$ python3 -q
>>> import numpy as np
>>> import numpy.linalg as la
>>> np.set_printoptions(precision=1, suppress=True, linewidth=200, sign=" ")
>>> W0 = np.load("sample3.npy")
>>> W0
array([[ 0,  0,  0],
       [ 0,  4,  2],
       [ 0,  2,  1]])
>>> np.allclose(W0[:-1].T @ la.lstsq(W0[:-1].T, W0[-1])[0], W0[-1])
True
>>> np.unique(W0.round(6), axis=0).shape
(3, 3)
>>> try:
...     la.inv(W0)
... except la.LinAlgError as e:
...     print(e)
... 
Singular matrix
>>> rk = la.matrix_rank(W0)
>>> rk
np.int64(1)
>>> null = la.svd(W0)[2][rk:].T
>>> W0 @ null
array([[ 0.,  0.],
       [ 0.,  0.],
       [ 0.,  0.]])
>>> null @ null.T
array([[ 1. ,  0. ,  0. ],
       [ 0. ,  0.2, -0.4],
       [ 0. , -0.4,  0.8]])
>>> np.allclose(W0 @ null, 0)
True
>>> [int(la.matrix_rank(np.delete(W0, i, axis=0))) for i in range(3)]
[1, 1, 1]
>>> [int(la.matrix_rank(W0[:, :j + 1])) for j in range(3)]
[0, 1, 1]
>>> null.shape
(3, 2)
>>> w, vecs = la.eigh(W0)
>>> x0 = np.array([-7, -6, -5])
>>> la.eigvalsh(W0[1:, 1:])
array([ 0.,  5.])
>>> x0 @ W0 @ x0
np.int64(289)
>>> np.abs(W0).sum(axis=1).max(), np.abs(w).max()
(np.int64(6), np.float64(5.0))
>>> rng = np.random.default_rng(620)
>>> A2 = W0 + rng.integers(-2, 3, (3, 1)) @ rng.integers(-2, 3, (1, 3))
>>> A2
array([[ 0,  0,  0],
       [ 0,  4,  2],
       [ 0,  2,  1]])
>>> la.matrix_rank(A2 - W0, tol=1e-8)
np.int64(0)
>>> la.svd(A2 - W0, compute_uv=False)
array([ 0.,  0.,  0.])
>>> data = np.array([[7, 7, 9, 5], [6, 4, 6, 0], [7, 5, 6, 0], [7, 0, 6, 7]])
>>> data[3] = data[0]
>>> data
array([[ 7,  7,  9,  5],
       [ 6,  4,  6,  0],
       [ 7,  5,  6,  0],
       [ 7,  7,  9,  5]])
>>> # null space of dimension 1
>>> left, sig, vt = la.svd(data)
>>> sig.round(1) + 0
array([ 24.2,   4.5,   0.6,   0. ])
>>> A2 = left[:, :3] @ np.diag(sig[:3]) @ vt[:3]
>>> A2.round(1) + 0
array([[ 7.,  7.,  9.,  5.],
       [ 6.,  4.,  6.,  0.],
       [ 7.,  5.,  6.,  0.],
       [ 7.,  7.,  9.,  5.]])
>>> round(float(la.norm(data - A2, 2)), 1), round(sig[3], 1)
(0.0, np.float64(0.0))
>>> la.matrix_rank(A2)
np.int64(3)
>>> np.round(la.norm(data - A2) / la.norm(data), 1)
np.float64(0.0)
>>> rk = la.matrix_rank(data)
>>> rk
np.int64(3)
>>> null = la.svd(data)[2][rk:].T
>>> [int(la.matrix_rank(data[:i])) for i in range(1, len(data) + 1)]
[1, 2, 3, 3]
>>> [int(la.matrix_rank(data[:, :j + 1])) for j in range(4)]
[1, 2, 3, 3]
>>> la.matrix_rank(data.T @ data), la.matrix_rank(data @ data.T)
(np.int64(3), np.int64(3))
>>> np.round(data @ la.pinv(data) @ data, 1) + 0
array([[ 7.,  7.,  9.,  5.],
       [ 6.,  4.,  6.,  0.],
       [ 7.,  5.,  6.,  0.],
       [ 7.,  7.,  9.,  5.]])
>>> np.round(np.trace(la.pinv(data) @ data), 1)
np.float64(3.0)
>>> try:
...     la.inv(data)
... except la.LinAlgError as e:
...     print(repr(e))
... 
LinAlgError('Singular matrix')
>>> np.unique(data.round(6), axis=0).shape
(3, 4)
>>> proj = np.triu(np.array([[2, 3, 3, 0], [2, 1, 2, 0], [1, 1, 3, 0], [2, 0, 0, 2]]), 1) + np.eye(4)
>>> A2 = proj @ data @ la.inv(proj)
>>> A2
array([[  46., -104.,  115.,    5.],
       [  20.,  -46.,   50.,    0.],
       [   7.,  -16.,   17.,    0.],
       [   7.,  -14.,   16.,    5.]])
>>> rk = la.matrix_rank(A2)
>>> rk
np.int64(3)
>>> null = la.svd(A2)[2][rk:].T
>>> np.round(null @ null.T, 1) + 0
array([[ 0.7,  0.4,  0.1, -0.1],
       [ 0.4,  0.2,  0. , -0.1],
       [ 0.1,  0. ,  0. ,  0. ],
       [-0.1, -0.1,  0. ,  0. ]])
>>> null[:, 0] / null[np.abs(null[:, 0]).round(6).argmax(), 0]
array([ 1. ,  0.6,  0.1, -0.2])
>>> la.matrix_rank(A2.T @ A2), la.matrix_rank(A2 @ A2.T)
(np.int64(3), np.int64(3))
>>> [int(la.matrix_rank(np.delete(A2, i, axis=0))) for i in range(4)]
[3, 3, 3, 3]
>>> np.round(A2 @ null, 1) + 0
array([[ 0.],
       [ 0.],
       [ 0.],
       [ 0.]])
>>> np.allclose(A2 @ null, 0)
True
>>> X = np.loadtxt("case6.csv", delimiter=",")
>>> X
array([[-30.,  15., -35.],
       [-30.,  15., -35.],
       [ -6.,   3.,  -7.]])
>>> # rows and columns are dependent
>>> left, sig, vt = la.svd(X)
>>> np.argmax(sig[:-1] / (sig[1:] + 1e-6)) + 1
np.int64(1)
>>> sig.round(1) + 0
array([ 69.2,   0. ,   0. ])
>>> A2 = left[:, :1] @ np.diag(sig[:1]) @ vt[:1]
>>> A2
array([[-30.,  15., -35.],
       [-30.,  15., -35.],
       [ -6.,   3.,  -7.]])
>>> la.matrix_rank(A2)
np.int64(1)
>>> rk = la.matrix_rank(X)
>>> rk
np.int64(1)
>>> null = la.svd(X)[2][rk:].T
>>> [int(la.matrix_rank(X[:, :j + 1])) for j in range(3)]
[1, 1, 1]
>>> null @ null.T
array([[ 0.6,  0.2, -0.4],
       [ 0.2,  0.9,  0.2],
       [-0.4,  0.2,  0.5]])
>>> u = np.array([1, 1, -1])
>>> np.array([np.convolve(row, u, "same") for row in X])
array([[-15.,  10., -50.],
       [-15.,  10., -50.],
       [ -3.,   2., -10.]])
>>> np.convolve(X[2], u)
array([ -6.,  -3.,   2., -10.,   7.])
>>> np.cross(X[2, :3], X[0, :3])
array([ 0.,  0.,  0.])
>>> np.polyval(u, X[2])
array([ 29.,  11.,  41.])
>>> (data + data.T) / 2
array([[ 7. ,  6.5,  8. ,  6. ],
       [ 6.5,  4. ,  5.5,  3.5],
       [ 8. ,  5.5,  6. ,  4.5],
       [ 6. ,  3.5,  4.5,  5. ]])
>>> M = np.load("run2.npy")
>>> M
array([[-0.7, -0.3,  0.5, -0.3],
       [-0.1, -0.9, -0.5,  0.2],
       [-0.6,  0.4, -0.7, -0.2],
       [-0.3,  0.2,  0.1,  0.9]])
>>> # keeps lengths
>>> la.eigvals(M)
array([ 1. +0.j , -0.7+0.7j, -0.7-0.7j, -1. +0.j ])
>>> round(np.einsum("ii->", M), 1)
np.float64(-1.4)
>>> x0 = np.array([1, 2, 2, 1])
>>> round(float(la.norm(x0)), 1), round(la.norm(M @ x0), 1)
(3.2, np.float64(3.2))
>>> M.T @ (M @ x0)
array([ 1.,  2.,  2.,  1.])
>>> np.abs(la.eigvals(M))
array([ 1.,  1.,  1.,  1.])
>>> np.sort(np.abs(np.degrees(np.angle(la.eigvals(M)))))
array([   0. ,  132.9,  132.9,  180. ])
>>> la.inv(M)
array([[-0.7, -0.1, -0.6, -0.3],
       [-0.3, -0.9,  0.4,  0.2],
       [ 0.5, -0.5, -0.7,  0.1],
       [-0.3,  0.2, -0.2,  0.9]])
>>> J = np.load("a.npy")
>>> J
array([[-2, -1, -3],
       [-1,  0, -2],
       [-2, -1, -3],
       [-1,  0, -2]])
>>> left, sig, vt = la.svd(J)
>>> np.argmax(sig[:-1] / (sig[1:] + 1e-6)) + 1
np.int64(2)
>>> A2 = left[:, :2] @ np.diag(sig[:2]) @ vt[:2]
>>> la.matrix_rank(A2)
np.int64(2)
>>> la.matrix_rank(J, rtol=0.05)
np.int64(2)
>>> feats = np.array([[-2, -1, 1, -1], [-1, 0, 2, -1], [1, 3, 0, -1], [-3, 0, 1, -3]])
>>> feats[:, 1] = -1 * feats[:, 2]
>>> feats
array([[-2, -1,  1, -1],
       [-1, -2,  2, -1],
       [ 1,  0,  0, -1],
       [-3, -1,  1, -3]])
>>> left, sig, vt = la.svd(feats)
>>> sig.round(1) + 0
array([ 5.7,  2. ,  1.5,  0. ])
>>> np.argmax(sig[:-1] / (sig[1:] + 1e-6)) + 1
np.int64(3)
>>> A2 = left[:, :3] @ np.diag(sig[:3]) @ vt[:3]
>>> A2.round(1) + 0
array([[-2., -1.,  1., -1.],
       [-1., -2.,  2., -1.],
       [ 1.,  0.,  0., -1.],
       [-3., -1.,  1., -3.]])
>>> la.matrix_rank(feats, rtol=0.05)
np.int64(3)
>>> la.svd(M, compute_uv=False)
array([ 1.,  1.,  1.,  1.])
>>> round(M[:, 2] @ M[:, 1], 1)
np.float64(0.0)
>>> np.round(M.T @ M, 1) + 0
array([[ 1.,  0.,  0.,  0.],
       [ 0.,  1.,  0.,  0.],
       [ 0.,  0.,  1.,  0.],
       [ 0.,  0.,  0.,  1.]])
>>> la.pinv(M)
array([[-0.7, -0.1, -0.6, -0.3],
       [-0.3, -0.9,  0.4,  0.2],
       [ 0.5, -0.5, -0.7,  0.1],
       [-0.3,  0.2, -0.2,  0.9]])
>>> np.round(feats @ la.pinv(feats) @ feats, 1) + 0
array([[-2., -1.,  1., -1.],
       [-1., -2.,  2., -1.],
       [ 1.,  0.,  0., -1.],
       [-3., -1.,  1., -3.]])
>>> np.unique(feats.round(6), axis=0).shape
(4, 4)
>>> round(float(np.trace(la.pinv(feats) @ feats)), 1)
3.0
>>> A = np.load("test15.npy")
>>> A
array([[ 1,  1,  1,  1, -1, -1, -1, -1],
       [ 1, -1, -1,  1,  1, -1, -1,  1],
       [ 1, -1,  1, -1,  1, -1,  1, -1],
       [ 1, -1,  1, -1, -1,  1, -1,  1]])
>>> np.abs(A).max()
np.int64(1)
>>> A[:, 8]
Traceback (most recent call last):
  File "<python-input-117>", line 1, in <module>
    A[:, 8]
    ~^^^^^^
IndexError: index 8 is out of bounds for axis 1 with size 8
>>> A.mean(axis=0)
array([ 1. , -0.5,  0.5,  0. ,  0. , -0.5, -0.5,  0. ])
>>> A.sum(axis=0)
array([ 4, -2,  2,  0,  0, -2, -2,  0])
>>> A2 = A / np.sqrt((A ** 2).mean(axis=1, keepdims=True))
>>> la.matrix_rank(A2) == la.matrix_rank(A)
np.True_
>>> A2[1]
array([ 1., -1., -1.,  1.,  1., -1., -1.,  1.])
>>> la.norm(A2, axis=1)
array([ 2.8,  2.8,  2.8,  2.8])
>>> A - A.mean(axis=1, keepdims=True)
array([[ 1.,  1.,  1.,  1., -1., -1., -1., -1.],
       [ 1., -1., -1.,  1.,  1., -1., -1.,  1.],
       [ 1., -1.,  1., -1.,  1., -1.,  1., -1.],
       [ 1., -1.,  1., -1., -1.,  1., -1.,  1.]])
>>> la.matrix_rank(A - A.mean(axis=1, keepdims=True))
np.int64(4)
>>> mat = np.loadtxt("data.csv", delimiter=",")
>>> mat
array([[ 1. ,  0.5,  0.2,  0.1],
       [ 0.5,  1. ,  0.5,  0.2],
       [ 0.2,  0.5,  1. ,  0.5],
       [ 0.1,  0.2,  0.5,  1. ]])
>>> Q = mat.astype(float).copy()
>>> for j in range(4):
...     Q[:, j] -= Q[:, :j] @ (Q[:, :j].T @ Q[:, j])
...     Q[:, j] /= la.norm(Q[:, j])
... 
>>> np.round(Q.T @ Q, 1) + 0
array([[ 1.,  0.,  0.,  0.],
       [ 0.,  1.,  0.,  0.],
       [ 0.,  0.,  1.,  0.],
       [ 0.,  0.,  0.,  1.]])
>>> (mat + mat.T) / 2
array([[ 1. ,  0.5,  0.2,  0.1],
       [ 0.5,  1. ,  0.5,  0.2],
       [ 0.2,  0.5,  1. ,  0.5],
       [ 0.1,  0.2,  0.5,  1. ]])
>>> (mat - mat.T) / 2
array([[ 0.,  0.,  0.,  0.],
       [ 0.,  0.,  0.,  0.],
       [ 0.,  0.,  0.,  0.],
       [ 0.,  0.,  0.,  0.]])
>>> np.allclose(mat, mat.T)
True
>>> mat @ mat
array([[ 1.3,  1.1,  0.7,  0.4],
       [ 1.1,  1.5,  1.2,  0.7],
       [ 0.7,  1.2,  1.5,  1.1],
       [ 0.4,  0.7,  1.1,  1.3]])
>>> assert mat == mat.T
Traceback (most recent call last):
  File "<python-input-135>", line 1, in <module>
    assert mat == mat.T
           ^^^^^^^^^^^^
ValueError: The truth value of an array with more than one element is ambiguous. Use a.any() or a.all()
>>> np.trace(mat)
np.float64(4.0)
>>> np.sort(np.abs(la.eigvals(mat)))
array([ 0.3,  0.6,  1.1,  2. ])
>>> la.matrix_power(mat, 2)
array([[ 1.3,  1.1,  0.7,  0.4],
       [ 1.1,  1.5,  1.2,  0.7],
       [ 0.7,  1.2,  1.5,  1.1],
       [ 0.4,  0.7,  1.1,  1.3]])
>>> np.round(la.det(mat), 1)
np.float64(0.4)
>>> w, vecs = la.eig(mat)
>>> w
array([ 2. ,  1.1,  0.6,  0.3])
>>> np.sort(la.eigvals(mat.T))
array([ 0.3,  0.6,  1.1,  2. ])
>>> np.sort(la.eigvals(la.inv(mat)))
array([ 0.5,  0.9,  1.7,  2.9])
>>> np.round(mat @ vecs[:, 0] - w[0] * vecs[:, 0], 1) + 0
array([ 0.,  0.,  0.,  0.])
>>> w, vecs = la.eigh(mat)
>>> x0 = np.array([1, 0, 0, 0])
>>> (np.sign(vecs[:, -1].round(6)) == np.sign(vecs[0, -1].round(6))).astype(int)
array([ 1,  1,  1,  1])
>>> la.eigvalsh(mat[1:, 1:])
array([ 0.4,  0.8,  1.8])
>>> x0 @ mat @ x0
np.float64(1.0)
>>> x0 = np.ones(4)
>>> for _ in range(5):
...     x0 = mat @ x0
...     x0 /= la.norm(x0)
...     print(round(x0 @ mat @ x0, 1))
... 
2.0
2.0
2.0
2.0
2.0
>>> np.round(la.eigvalsh(mat)[-1], 1)
np.float64(2.0)
